% ipython --no-banner

In [1]: import numpy as np

In [2]: from numpy import linalg as LA

In [3]: np.set_printoptions(suppress=True, linewidth=120)

In [4]: E = np.load("a.npy")

In [5]: print(E)
[[ 2  0 -2 -2  0  0]
 [ 0 -2  0  0 -2 -1]
 [-1  0 -3 -2  0  0]
 [ 1  0 -2  1  0  0]
 [ 0 -2  0  0  3  3]
 [ 0  1  0  0 -1  3]]

In [6]: t = np.radians(36)

In [7]: r_ = np.eye(6)

In [8]: r_[3, 3] = r_[1, 1] = np.cos(t)

In [9]: r_[3, 1], r_[1, 3] = -np.sin(t), np.sin(t)

In [10]: print(r_.round(2))
[[ 1.    0.    0.    0.    0.    0.  ]
 [ 0.    0.81  0.    0.59  0.    0.  ]
 [ 0.    0.    1.    0.    0.    0.  ]
 [ 0.   -0.59  0.    0.81  0.    0.  ]
 [ 0.    0.    0.    0.    1.    0.  ]
 [ 0.    0.    0.    0.    0.    1.  ]]

In [11]: Y = E @ r_.T

In [12]: print(round(LA.det(r_), 2), np.round(np.trace(r_), 2))
1.0 5.62

In [13]: np.round(np.abs(Y - E).max(axis=0), 2)
Out[13]: array([0.  , 1.18, 0.  , 1.18, 0.  , 0.  ])

In [14]: np.allclose(LA.norm(E, axis=1), LA.norm(Y, axis=1))
Out[14]: True

In [15]: print(np.round(LA.svd(E, compute_uv=False), 2), np.round(LA.svd(Y, compute_uv=False), 2))
[5.03 4.75 3.19 2.56 2.39 1.94] [5.03 4.75 3.19 2.56 2.39 1.94]

In [16]: u = np.array([3, 0, 1])

In [17]: np.polyval(u, E[3])
Out[17]: array([ 4,  1, 13,  4,  1,  1])

In [18]: print(np.convolve(E[3], u))
[ 3  0 -5  3 -2  1  0  0]

In [19]: print(np.cross(E[3, :3], E[1, :3]))
[-4  0 -2]

In [20]: F = np.array([[0, 0, 0, 1, 1, 0, 1, 0],
    ...:     [0, 0, 1, 0, 0, 1, 0, 0],
    ...:     [0, 1, 0, 0, 0, 1, 0, 1],
    ...:     [1, 0, 0, 0, 1, 0, 1, 0],
    ...:     [1, 0, 0, 1, 0, 0, 1, 0],
    ...:     [0, 1, 1, 0, 0, 0, 0, 1],
    ...:     [1, 0, 0, 1, 1, 0, 0, 0],
    ...:     [0, 0, 1, 0, 0, 1, 0, 0]])

In [21]: # column 7 repeats column 1

In [22]: np.all(LA.eigvalsh(F) > 0)
Out[22]: np.False_

In [23]: print(round(float(LA.det(F)), 2))
0.0

In [24]: (LA.matrix_power((F != 0) + (F.T != 0) + np.eye(8), 8) > 0).astype(int)
Out[24]: 
array([[1, 0, 0, 1, 1, 0, 1, 0],
       [0, 1, 1, 0, 0, 1, 0, 1],
       [0, 1, 1, 0, 0, 1, 0, 1],
       [1, 0, 0, 1, 1, 0, 1, 0],
       [1, 0, 0, 1, 1, 0, 1, 0],
       [0, 1, 1, 0, 0, 1, 0, 1],
       [1, 0, 0, 1, 1, 0, 1, 0],
       [0, 1, 1, 0, 0, 1, 0, 1]])

In [25]: (F != 0).astype(int)
Out[25]: 
array([[0, 0, 0, 1, 1, 0, 1, 0],
       [0, 0, 1, 0, 0, 1, 0, 0],
       [0, 1, 0, 0, 0, 1, 0, 1],
       [1, 0, 0, 0, 1, 0, 1, 0],
       [1, 0, 0, 1, 0, 0, 1, 0],
       [0, 1, 1, 0, 0, 0, 0, 1],
       [1, 0, 0, 1, 1, 0, 0, 0],
       [0, 0, 1, 0, 0, 1, 0, 0]])

In [26]: print(np.flatnonzero(LA.matrix_power((F != 0) + (F.T != 0) + np.eye(8), 8)[4]))
[0 3 4 6]

In [27]: np.round(np.sort(LA.eigvals(F).real), 2) + 0
Out[27]: array([-1.56, -1.  , -1.  , -1.  , -1.  ,  0.  ,  2.56,  3.  ])

In [28]: F @ F
Out[28]: 
array([[3, 0, 0, 2, 2, 0, 2, 0],
       [0, 2, 1, 0, 0, 1, 0, 2],
       [0, 1, 3, 0, 0, 2, 0, 1],
       [2, 0, 0, 3, 2, 0, 2, 0],
       [2, 0, 0, 2, 3, 0, 2, 0],
       [0, 1, 2, 0, 0, 3, 0, 1],
       [2, 0, 0, 2, 2, 0, 3, 0],
       [0, 2, 1, 0, 0, 1, 0, 2]])

In [29]: t = np.radians(120)

In [30]: r_ = np.eye(8)

In [31]: r_[1, 1] = r_[3, 3] = np.cos(t)

In [32]: r_[1, 3], r_[3, 1] = -np.sin(t), np.sin(t)

In [33]: r_.round(2)
Out[33]: 
array([[ 1.  ,  0.  ,  0.  ,  0.  ,  0.  ,  0.  ,  0.  ,  0.  ],
       [ 0.  , -0.5 ,  0.  , -0.87,  0.  ,  0.  ,  0.  ,  0.  ],
       [ 0.  ,  0.  ,  1.  ,  0.  ,  0.  ,  0.  ,  0.  ,  0.  ],
       [ 0.  ,  0.87,  0.  , -0.5 ,  0.  ,  0.  ,  0.  ,  0.  ],
       [ 0.  ,  0.  ,  0.  ,  0.  ,  1.  ,  0.  ,  0.  ,  0.  ],
       [ 0.  ,  0.  ,  0.  ,  0.  ,  0.  ,  1.  ,  0.  ,  0.  ],
       [ 0.  ,  0.  ,  0.  ,  0.  ,  0.  ,  0.  ,  1.  ,  0.  ],
       [ 0.  ,  0.  ,  0.  ,  0.  ,  0.  ,  0.  ,  0.  ,  1.  ]])

In [34]: Y = F @ r_.T

In [35]: np.round(LA.det(r_), 2), np.trace(r_)
Out[35]: (np.float64(1.0), np.float64(5.0))

In [36]: Y.round(2)
Out[36]: 
array([[ 0.  , -0.87,  0.  , -0.5 ,  1.  ,  0.  ,  1.  ,  0.  ],
       [ 0.  ,  0.  ,  1.  ,  0.  ,  0.  ,  1.  ,  0.  ,  0.  ],
       [ 0.  , -0.5 ,  0.  ,  0.87,  0.  ,  1.  ,  0.  ,  1.  ],
       [ 1.  ,  0.  ,  0.  ,  0.  ,  1.  ,  0.  ,  1.  ,  0.  ],
       [ 1.  , -0.87,  0.  , -0.5 ,  0.  ,  0.  ,  1.  ,  0.  ],
       [ 0.  , -0.5 ,  1.  ,  0.87,  0.  ,  0.  ,  0.  ,  1.  ],
       [ 1.  , -0.87,  0.  , -0.5 ,  1.  ,  0.  ,  0.  ,  0.  ],
       [ 0.  ,  0.  ,  1.  ,  0.  ,  0.  ,  1.  ,  0.  ,  0.  ]])

In [37]: np.diff(F, axis=0)
Out[37]: 
array([[ 0,  0,  1, -1, -1,  1, -1,  0],
       [ 0,  1, -1,  0,  0,  0,  0,  1],
       [ 1, -1,  0,  0,  1, -1,  1, -1],
       [ 0,  0,  0,  1, -1,  0,  0,  0],
       [-1,  1,  1, -1,  0,  0, -1,  1],
       [ 1, -1, -1,  1,  1,  0,  0, -1],
       [-1,  0,  1, -1, -1,  1,  0,  0]])

In [38]: np.round(LA.norm(F), 2)
Out[38]: np.float64(4.69)

In [39]: np.round(LA.svd(F, compute_uv=False), 2) + 0
Out[39]: array([3.  , 2.56, 1.56, 1.  , 1.  , 1.  , 1.  , 0.  ])

In [40]: F[8]
---------------------------------------------------------------------------
IndexError                                Traceback (most recent call last)
Cell In[40], line 1
----> 1 F[8]

IndexError: index 8 is out of bounds for axis 0 with size 8

In [41]: np.round(F.mean(axis=0), 2)
Out[41]: array([0.38, 0.25, 0.38, 0.38, 0.38, 0.38, 0.38, 0.25])

In [42]: np.unravel_index(np.abs(F).argmax(), F.shape)
Out[42]: (np.int64(0), np.int64(3))

In [43]: LA.matrix_rank(F)
Out[43]: np.int64(7)

In [44]: np.abs(F).max()
Out[44]: np.int64(1)

In [45]: arr = np.load("arr.npy")

In [46]: print(arr)
[[4. 1. 0. 0. 0. 0. 0.]
 [0. 4. 1. 0. 0. 0. 0.]
 [0. 0. 4. 1. 0. 0. 0.]
 [0. 0. 0. 4. 1. 0. 0.]
 [0. 0. 0. 0. 4. 1. 0.]
 [0. 0. 0. 0. 0. 4. 1.]
 [0. 0. 0. 0. 0. 0. 4.]]

In [47]: rng = np.random.default_rng(53)

In [48]: Y = arr + rng.integers(-2, 3, (7, 5)) @ rng.integers(-2, 3, (5, 7))

In [49]: Y
Out[49]: 
array([[ 11.,   8.,   4.,   7.,   5.,  -6.,   8.],
       [  1.,   4.,   5.,   0.,  -5.,   4.,   2.],
       [ -9.,   5.,  13.,  -4., -10.,   1.,   2.],
       [  2.,   3.,   5.,   3.,   3.,  -5.,   4.],
       [  4.,  -2.,   1.,   0.,   3.,   0.,   2.],
       [  2.,   1.,   2.,   2.,  -3.,   4.,   4.],
       [ -2.,   6.,   9.,  -1.,  -4.,  -1.,   9.]])

In [50]: print(LA.matrix_rank(Y - arr, tol=1e-8))
5

In [51]: np.round(LA.svd(Y - arr, compute_uv=False), 2) + 0
Out[51]: array([22.08, 19.82,  7.94,  4.9 ,  2.41,  0.  ,  0.  ])

In [52]: Y = arr[0, 0] * arr[1:] - np.outer(arr[1:, 0], arr[0])

In [53]: Y
Out[53]: 
array([[ 0., 16.,  4.,  0.,  0.,  0.,  0.],
       [ 0.,  0., 16.,  4.,  0.,  0.,  0.],
       [ 0.,  0.,  0., 16.,  4.,  0.,  0.],
       [ 0.,  0.,  0.,  0., 16.,  4.,  0.],
       [ 0.,  0.,  0.,  0.,  0., 16.,  4.],
       [ 0.,  0.,  0.,  0.,  0.,  0., 16.]])

In [54]: print(np.flatnonzero(~Y.round(6).any(axis=1)))
[]

In [55]: arr[:, 0] / arr[0, 0]
Out[55]: array([1., 0., 0., 0., 0., 0., 0.])

In [56]: t3 = np.stack([arr, 4 * arr, arr[::-1]])

In [57]: LA.matrix_rank(t3)
Out[57]: array([7, 7, 7])

In [58]: np.einsum("bij,cij->bc", t3, t3)
Out[58]: 
array([[ 118.,  472.,   17.],
       [ 472., 1888.,   68.],
       [  17.,   68.,  118.]])

In [59]: (t3 @ arr.T).shape
Out[59]: (3, 7, 7)

In [60]: K = np.loadtxt("dump.csv", delimiter=",")

In [61]: K
Out[61]: 
array([[-0.3, -0.4, -1.2,  1. ,  0.8],
       [-4. , 14. , 10. , 50. , 26. ],
       [-1.4, -0.8,  0.2, -0.5, -2.2],
       [ 0.6, -0.7, -0.9,  0.3, -0.2],
       [-0.3,  0.1, -0.9, -2.1,  0.4],
       [ 1.2, -1. , -0.1,  0.5,  0. ],
       [-0.5,  1.4, -0.3, -2.7,  1.1],
       [ 1.5,  0.7,  2.7, -0.2,  0. ],
       [-1. , -0.3,  0.1, -0.3, -0.2],
       [ 1.7,  0.6,  0.2, -2.6,  0.5],
       [-0.9, -0.5, -0.7,  0.5, -0.4],
       [ 1.6, -0.2, -1.5, -0.5,  2.1],
       [-0.4, -0.6, -1.9,  1.1,  0.3],
       [-0.4,  1.3,  0.3,  2.3, -1.1],
       [-0.2,  1.6,  1.8, -1.7,  0.5]])

In [62]: # row 1 is much longer than the rest

In [63]: C2 = np.cov(K, rowvar=False)

In [64]: np.argwhere(np.triu(np.abs(np.corrcoef(K.T)) > 0.8, 1))
Out[64]: 
array([[1, 2],
       [1, 3],
       [1, 4],
       [2, 3],
       [2, 4],
       [3, 4]])

In [65]: np.median(K, axis=0)
Out[65]: array([-0.3, -0.2, -0.1, -0.2,  0.3])

In [66]: round(np.corrcoef(K[:, 2], K[:, 4])[0, 1], 2)
Out[66]: np.float64(0.88)

In [67]: np.round(K.std(axis=0), 2)
Out[67]: array([ 1.4 ,  3.57,  2.78, 12.63,  6.52])

In [68]: np.prod(np.diag(arr)), round(LA.det(arr), 2)
Out[68]: (np.float64(16384.0), np.float64(16384.0))

In [69]: arr @ arr
Out[69]: 
array([[16.,  8.,  1.,  0.,  0.,  0.,  0.],
       [ 0., 16.,  8.,  1.,  0.,  0.,  0.],
       [ 0.,  0., 16.,  8.,  1.,  0.,  0.],
       [ 0.,  0.,  0., 16.,  8.,  1.,  0.],
       [ 0.,  0.,  0.,  0., 16.,  8.,  1.],
       [ 0.,  0.,  0.,  0.,  0., 16.,  8.],
       [ 0.,  0.,  0.,  0.,  0.,  0., 16.]])

In [70]: LA.matrix_rank(arr - arr[0, 0] * np.eye(7))
Out[70]: np.int64(6)

In [71]: dist = LA.norm(K[:, None] - K[None], axis=-1)

In [72]: print(np.round(LA.norm(K, axis=1), 2))
[ 1.82 59.06  2.78  1.34  2.34  1.64  3.29  3.17  1.11  3.21  1.4   3.08  2.33  2.91  3.  ]

In [73]: print(dist.mean(axis=1).argmax())
1

In [74]: print(LA.matrix_rank(dist ** 2))
7

In [75]: (dist + 1e9 * np.eye(15)).round(6).argmin(axis=1)
Out[75]: array([12, 13,  8,  5,  6,  3,  4, 14, 10,  4,  8,  3,  0, 10,  6])

In [76]: dist[8].round(6).argsort(kind="stable")[:4]
Out[76]: array([ 8, 10,  3,  2])

In [77]: np.unravel_index(dist.round(6).argmax(), dist.shape)
Out[77]: (np.int64(1), np.int64(9))

In [78]: Y = K + rng.integers(-2, 3, (15, 1)) @ rng.integers(-2, 3, (1, 5))

In [79]: Y.round(2)
Out[79]: 
array([[-0.3,  1.6, -5.2,  1. , -3.2],
       [-4. , 12. , 14. , 50. , 30. ],
       [-1.4, -2.8,  4.2, -0.5,  1.8],
       [ 0.6,  1.3, -4.9,  0.3, -4.2],
       [-0.3,  1.1, -2.9, -2.1, -1.6],
       [ 1.2,  0. , -2.1,  0.5, -2. ],
       [-0.5,  0.4,  1.7, -2.7,  3.1],
       [ 1.5,  0.7,  2.7, -0.2,  0. ],
       [-1. , -1.3,  2.1, -0.3,  1.8],
       [ 1.7,  1.6, -1.8, -2.6, -1.5],
       [-0.9, -2.5,  3.3,  0.5,  3.6],
       [ 1.6,  0.8, -3.5, -0.5,  0.1],
       [-0.4,  0.4, -3.9,  1.1, -1.7],
       [-0.4,  1.3,  0.3,  2.3, -1.1],
       [-0.2,  1.6,  1.8, -1.7,  0.5]])

In [80]: LA.matrix_rank(Y - K, tol=1e-8)
Out[80]: np.int64(1)

In [81]: print(np.round(Y - K, 2))
[[ 0.  2. -4.  0. -4.]
 [ 0. -2.  4.  0.  4.]
 [ 0. -2.  4.  0.  4.]
 [ 0.  2. -4.  0. -4.]
 [ 0.  1. -2.  0. -2.]
 [ 0.  1. -2.  0. -2.]
 [ 0. -1.  2.  0.  2.]
 [ 0.  0.  0.  0.  0.]
 [ 0. -1.  2.  0.  2.]
 [ 0.  1. -2.  0. -2.]
 [ 0. -2.  4.  0.  4.]
 [ 0.  1. -2.  0. -2.]
 [ 0.  1. -2.  0. -2.]
 [ 0.  0.  0.  0.  0.]
 [ 0.  0.  0.  0.  0.]]

In [82]: np.round(LA.svd(Y - K, compute_uv=False), 2) + 0
Out[82]: array([15.59,  0.  ,  0.  ,  0.  ,  0.  ])
